% ipython --no-banner

In [1]: import numpy as np

In [2]: np.set_printoptions(precision=1, suppress=True, linewidth=160, legacy="1.25")

In [3]: rd = lambda a: np.round(a, 1) + 0

In [4]: M = np.tril(np.array([[-2, 2, -1, 1], [1, -1, 1, 0], [0, 0, 1, 2], [-2, -2, 0, -2]]), -1) + np.eye(4, dtype=int)

In [5]: print(M)
[[ 1  0  0  0]
 [ 1  1  0  0]
 [ 0  0  1  0]
 [-2 -2  0  1]]

In [6]: evals, V = np.linalg.eig(M)

In [7]: print(rd(np.sort(np.linalg.eigvals(M @ M))))
[1. 1. 1. 1.]

In [8]: q, V = np.linalg.qr(M[:, :3])[0], np.linalg.qr(M[:, 3:])[0]

In [9]: sv = np.linalg.svd(q.T @ V, compute_uv=False)

In [10]: print(rd(np.degrees(np.arccos(sv.clip(0, 1)))))
[26.6]

In [11]: print(np.linalg.matrix_power(M - np.diag(np.diag(M)), 4))
[[0 0 0 0]
 [0 0 0 0]
 [0 0 0 0]
 [0 0 0 0]]

In [12]: print(M @ M)
[[ 1  0  0  0]
 [ 2  1  0  0]
 [ 0  0  1  0]
 [-6 -4  0  1]]

In [13]: print(np.linalg.matrix_rank(M - M[0, 0] * np.eye(4)))
2

In [14]: print(np.prod(np.diag(M)), rd(np.linalg.det(M)))
1 1.0

In [15]: print(np.allclose(M @ M.T, M.T @ M))
False

In [16]: print((M + M.T) / 2)
[[ 1.   0.5  0.  -1. ]
 [ 0.5  1.   0.  -1. ]
 [ 0.   0.   1.   0. ]
 [-1.  -1.   0.   1. ]]

In [17]: print(M @ M)
[[ 1  0  0  0]
 [ 2  1  0  0]
 [ 0  0  1  0]
 [-6 -4  0  1]]

In [18]: print(rd(np.sort(np.abs(np.linalg.eigvals(M)))))
[1. 1. 1. 1.]

In [19]: print(np.trace(M))
4

In [20]: print((M - M.T) / 2)
[[ 0.  -0.5  0.   1. ]
 [ 0.5  0.   0.   1. ]
 [ 0.   0.   0.   0. ]
 [-1.  -1.   0.   0. ]]

In [21]: print(rd(np.abs(np.linalg.eigvals(M)).max()))
1.0

In [22]: rng = np.random.default_rng(5007)

In [23]: labels = rng.permutation(4)

In [24]: print(labels)
[0 1 2 3]

In [25]: B = M[labels][:, labels]

In [26]: print(rd(np.linalg.det(B)), rd(np.linalg.det(M[labels])))
1.0 1.0

In [27]: print(rd(np.sort(np.abs(np.linalg.eigvals(B)))))
[1. 1. 1. 1.]

In [28]: print(B)
[[ 1  0  0  0]
 [ 1  1  0  0]
 [ 0  0  1  0]
 [-2 -2  0  1]]

In [29]: print(np.trace(B))
4

In [30]: F = np.array([[2.0, -3.0, 0.0], [2.0, -2.0, 0.0], [0.0, 0.0, 2.0]])

In [31]: print(F)
[[ 2. -3.  0.]
 [ 2. -2.  0.]
 [ 0.  0.  2.]]

In [32]: # splits into 2 blocks

In [33]: u = np.array([-1, -2, -1])

In [34]: B = F + np.outer(u, np.eye(3)[2])

In [35]: print(rd(np.linalg.det(B) / np.linalg.det(F)), rd(1 + np.linalg.solve(F, u)[2]))
0.5 0.5

In [36]: print(B)
[[ 2. -3. -1.]
 [ 2. -2. -2.]
 [ 0.  0.  1.]]

In [37]: print(B[1] @ B[2])
-2.0

In [38]: print(np.linalg.norm(B, axis=1).argmax())
0

In [39]: print(rd(np.linalg.norm(B, 1)), rd(np.linalg.norm(B, np.inf)))
5.0 6.0

In [40]: print(rd(np.linalg.norm(B, 2)))
5.0

In [41]: print(rd(np.linalg.norm(B, "nuc")))
6.6

In [42]: print(rd(np.linalg.norm(B, axis=0)))
[2.8 3.6 2.4]

In [43]: labels = rng.permutation(3)

In [44]: B = F[:, labels] * rng.choice([-1, 1], 3)

In [45]: print(B)
[[ 0. -2.  3.]
 [ 0. -2.  2.]
 [ 2. -0. -0.]]

In [46]: U, _, Vh = np.linalg.svd(F.T @ B)

In [47]: print(labels)
[2 0 1]

In [48]: print(rd(np.linalg.lstsq(F, B)[0]))
[[ 0. -1.  0.]
 [ 0.  0. -1.]
 [ 1.  0.  0.]]

In [49]: print(rd(U @ Vh))
[[ 0. -1.  0.]
 [ 0.  0. -1.]
 [ 1.  0.  0.]]

In [50]: E = np.loadtxt("dump.csv", delimiter=",")

In [51]: print(E)
[[0.3 0.3 0.2 0.2]
 [0.2 0.1 0.4 0.3]
 [0.1 0.3 0.3 0.3]
 [0.3 0.3 0.1 0.3]]

In [52]: # rows sum to 1

In [53]: proj = np.triu(np.array([[-5, 5, 8, 6], [-1, -7, -3, 6], [5, -9, 4, 4], [4, 0, 7, -2]]), 1) + np.eye(4)

In [54]: B = proj @ E @ np.linalg.inv(proj)

In [55]: print(rd(np.poly(B)))
[ 1. -1.  0.  0.  0.]

In [56]: print(rd(B))
[[  3.9 -14.5 -69.5 347.5]
 [  1.7  -7.5 -36.  180. ]
 [  1.3  -5.  -24.7 122.5]
 [  0.3  -1.2  -5.9  29.3]]

In [57]: print(np.linalg.matrix_rank(B))
4

In [58]: print(rd(proj @ E - E @ proj))
[[ 3.6  3.2  3.5  1.3]
 [ 1.5 -0.1 -1.6 -2.5]
 [ 1.2  0.7  0.5 -2.4]
 [ 0.  -1.5 -1.5 -4. ]]

In [59]: print(rd(np.trace(B)), np.trace(E))
1.0 1.0

In [60]: print(rd(np.linalg.det(B)))
0.0

In [61]: X = np.array([[0.7, 0.3, 0.0, 0.0],
    ...:     [0.0, 1.0, 0.0, 0.0],
    ...:     [0.0, 0.0, 1.0, 0.0],
    ...:     [0.0, 0.0, 0.0, 1.0]])

In [62]: print(X)
[[0.7 0.3 0.  0. ]
 [0.  1.  0.  0. ]
 [0.  0.  1.  0. ]
 [0.  0.  0.  1. ]]

In [63]: # row-stochastic, so 1 is an eigenvalue

In [64]: u = np.array([3, 2, 5, 3])

In [65]: B = X + np.outer(u, np.eye(4)[0])

In [66]: print(B)
[[3.7 0.3 0.  0. ]
 [2.  1.  0.  0. ]
 [5.  0.  1.  0. ]
 [3.  0.  0.  1. ]]

In [67]: print(rd(np.linalg.det(B) / np.linalg.det(X)), rd(1 + np.linalg.solve(X, u)[0]))
4.4 4.4

In [68]: print(np.linalg.matrix_rank(B - X))
1

In [69]: x0 = np.array([0, -2, 2, 2])

In [70]: print(X @ np.eye(4)[0])
[0.7 0.  0.  0. ]

In [71]: print((X * x0).sum(axis=1))
[-0.6 -2.   2.   2. ]

In [72]: print(X @ (2 * x0))
[-1.2 -4.   4.   4. ]

In [73]: print(X @ np.ones(4))
[1. 1. 1. 1.]
